In [1]: import numpy as np

In [2]: import numpy.linalg as la

In [3]: np.set_printoptions(precision=3, suppress=True, linewidth=160, floatmode="fixed")

In [4]: F = np.load("data.npy")

In [5]: print(F)
[[1.000 0.000 0.000]
 [0.000 1.000 0.000]
 [0.500 0.000 0.500]]

In [6]: O = F.astype(float).copy()

In [7]: for j in range(3):
   ...:     O[:, j] -= O[:, :j] @ (O[:, :j].T @ O[:, j])
   ...:     O[:, j] /= la.norm(O[:, j])
   ...: 

In [8]: O
Out[8]: 
array([[ 0.894,  0.000, -0.447],
       [ 0.000,  1.000,  0.000],
       [ 0.447,  0.000,  0.894]])

In [9]: np.round(O.T @ O, 3) + 0
Out[9]: 
array([[1.000, 0.000, 0.000],
       [0.000, 1.000, 0.000],
       [0.000, 0.000, 1.000]])

In [10]: data = np.array([[1, 1, 0, 2], [2, 2, 0, 0], [1, 0, 1, 0]])

In [11]: data
Out[11]: 
array([[1, 1, 0, 2],
       [2, 2, 0, 0],
       [1, 0, 1, 0]])

In [12]: rng = np.random.default_rng(7911)

In [13]: out = data + rng.integers(-2, 3, (3, 1)) @ rng.integers(-2, 3, (1, 4))

In [14]: print(out)
[[ 2  1  0  1]
 [ 0  2  0  2]
 [ 2  0  1 -1]]

In [15]: la.matrix_rank(out - data, tol=1e-8)
Out[15]: np.int64(1)

In [16]: np.round(la.svd(out - data, compute_uv=False), 3) + 0
Out[16]: array([3.464, 0.000, 0.000])

In [17]: np.abs(out - data).sum(axis=1)
Out[17]: array([2, 4, 2])

In [18]: out - data
Out[18]: 
array([[ 1,  0,  0, -1],
       [-2,  0,  0,  2],
       [ 1,  0,  0, -1]])

In [19]: x0 = np.array([-9, 7, -6, 2])

In [20]: h1 = np.maximum(out @ x0, 0)

In [21]: np.tanh(out @ x0)
Out[21]: array([-1.000,  1.000, -1.000])

In [22]: np.maximum(out @ x0, 0) - np.maximum(-out @ x0, 0)
Out[22]: array([ -9,  18, -26])

In [23]: theta = np.radians(60)

In [24]: Rm = np.eye(4)

In [25]: Rm[2, 2] = Rm[0, 0] = np.cos(theta)

In [26]: Rm[2, 0], Rm[0, 2] = -np.sin(theta), np.sin(theta)

In [27]: Rm
Out[27]: 
array([[ 0.500,  0.000,  0.866,  0.000],
       [ 0.000,  1.000,  0.000,  0.000],
       [-0.866,  0.000,  0.500,  0.000],
       [ 0.000,  0.000,  0.000,  1.000]])

In [28]: out = data @ Rm.T

In [29]: np.allclose(la.norm(data, axis=1), la.norm(out, axis=1))
Out[29]: True

In [30]: round(la.det(Rm), 3), np.trace(Rm)
Out[30]: (np.float64(1.0), np.float64(3.0))

In [31]: J = np.load("a.npy")

In [32]: J
Out[32]: 
array([[  2.664,  15.645,   8.288],
       [  3.159,  11.479,   5.756],
       [  3.248,  10.057,   4.906],
       [  3.281,   8.807,   4.168],
       [  2.839,   4.245,   1.594],
       [  1.610,   1.513,   0.300],
       [  1.573,   1.466,   0.283],
       [  0.421,   0.358,   0.010],
       [  0.358,   0.308,   0.007],
       [  0.140,   0.129,   0.001],
       [  0.116,   0.108,   0.000],
       [ -0.119,  -0.134,  -0.001],
       [ -0.231,  -0.323,  -0.008],
       [ -0.259,  -0.403,  -0.014],
       [  0.720,  -2.384,  -0.666],
       [  2.223,  -4.139,  -1.538],
       [  9.487, -12.026,  -6.085],
       [ 18.992, -22.431, -12.498],
       [ 19.443, -22.930, -12.811]])

In [33]: O, vecs = la.qr(J[:, :2])[0], la.qr(J[:, 2:])[0]

In [34]: s = la.svd(O.T @ vecs, compute_uv=False)

In [35]: s
Out[35]: array([0.998])

In [36]: Xc = J - J.mean(axis=1)
---------------------------------------------------------------------------
ValueError                                Traceback (most recent call last)
Cell In[36], line 1
----> 1 Xc = J - J.mean(axis=1)

ValueError: operands could not be broadcast together with shapes (19,3) (19,) 

In [37]: Xc = J - J.mean(axis=0)

In [38]: Uu, s, Vh = la.svd(Xc, full_matrices=False)

In [39]: Vh[0] * np.sign(Vh[0, np.abs(Vh[0]).argmax()])
Out[39]: array([-0.408,  0.805,  0.431])

In [40]: np.abs(Vh[0]).argmax()
Out[40]: np.int64(1)

In [41]: round(float((s ** 2).sum() ** 2 / (s ** 4).sum()), 3)
Out[41]: 1.166

In [42]: np.searchsorted(np.cumsum(s ** 2) / (s ** 2).sum(), 0.9) + 1
Out[42]: np.int64(1)

In [43]: np.abs(Vh[-1])
Out[43]: array([0.054, 0.450, 0.892])

In [44]: lab = J[:, 1] > np.median(J[:, 1])

In [45]: r0 = J[lab].mean(axis=0) - J[~lab].mean(axis=0)

In [46]: round((((J - J.mean(axis=0)) @ r0 > 0) == lab).mean(), 3)
Out[46]: np.float64(0.737)

In [47]: print(((J - J.mean(axis=0)) @ r0 > 0).astype(int))
[1 1 1 1 1 1 1 1 1 1 1 1 1 1 0 0 0 0 0]

In [48]: np.argsort(-np.abs(r0).round(6), kind="stable")
Out[48]: array([1, 2, 0])

In [49]: r0
Out[49]: array([-2.923, 12.440,  6.174])

In [50]: d = la.norm(J[:, None] - J[None], axis=-1)

In [51]: (d + 1e9 * np.eye(19)).round(6).argmin(axis=1)
Out[51]: array([ 1,  2,  3,  2,  5,  6,  5,  8,  7, 10,  9, 12, 13, 12, 13, 14, 15, 18, 17])

In [52]: d[:5, :5]
Out[52]: 
array([[ 0.000,  4.900,  6.558,  8.007, 13.221],
       [ 4.900,  0.000,  1.659,  3.111,  8.352],
       [ 6.558,  1.659,  0.000,  1.452,  6.702],
       [ 8.007,  3.111,  1.452,  0.000,  5.257],
       [13.221,  8.352,  6.702,  5.257,  0.000]])

In [53]: d.shape
Out[53]: (19, 19)

In [54]: d.mean(axis=1).argmax()
Out[54]: np.int64(18)

In [55]: d[13].round(6).argsort(kind="stable")[:4]
Out[55]: array([13, 12, 11, 10])

In [56]: arr = np.array([[6, -6, 6], [2, -2, 2], [2, -2, 2], [0, 0, 0]])

In [57]: def softmax(z):
    ...:     e = np.exp(z - z.max(axis=-1, keepdims=True))
    ...:     return e / e.sum(axis=-1, keepdims=True)
    ...: 

In [58]: np.round(softmax(10 * F[1]), 3) + 0
Out[58]: array([0.000, 1.000, 0.000])

In [59]: softmax(F).sum(axis=1)
Out[59]: array([1.000, 1.000, 1.000])

In [60]: att = F @ F.T / np.sqrt(3)

In [61]: softmax(att + np.triu(np.full(att.shape, -np.inf), 1))
Out[61]: 
array([[1.000, 0.000, 0.000],
       [0.360, 0.640, 0.000],
       [0.364, 0.273, 0.364]])

In [62]: softmax(att)
Out[62]: 
array([[0.433, 0.243, 0.324],
       [0.264, 0.471, 0.264],
       [0.364, 0.273, 0.364]])
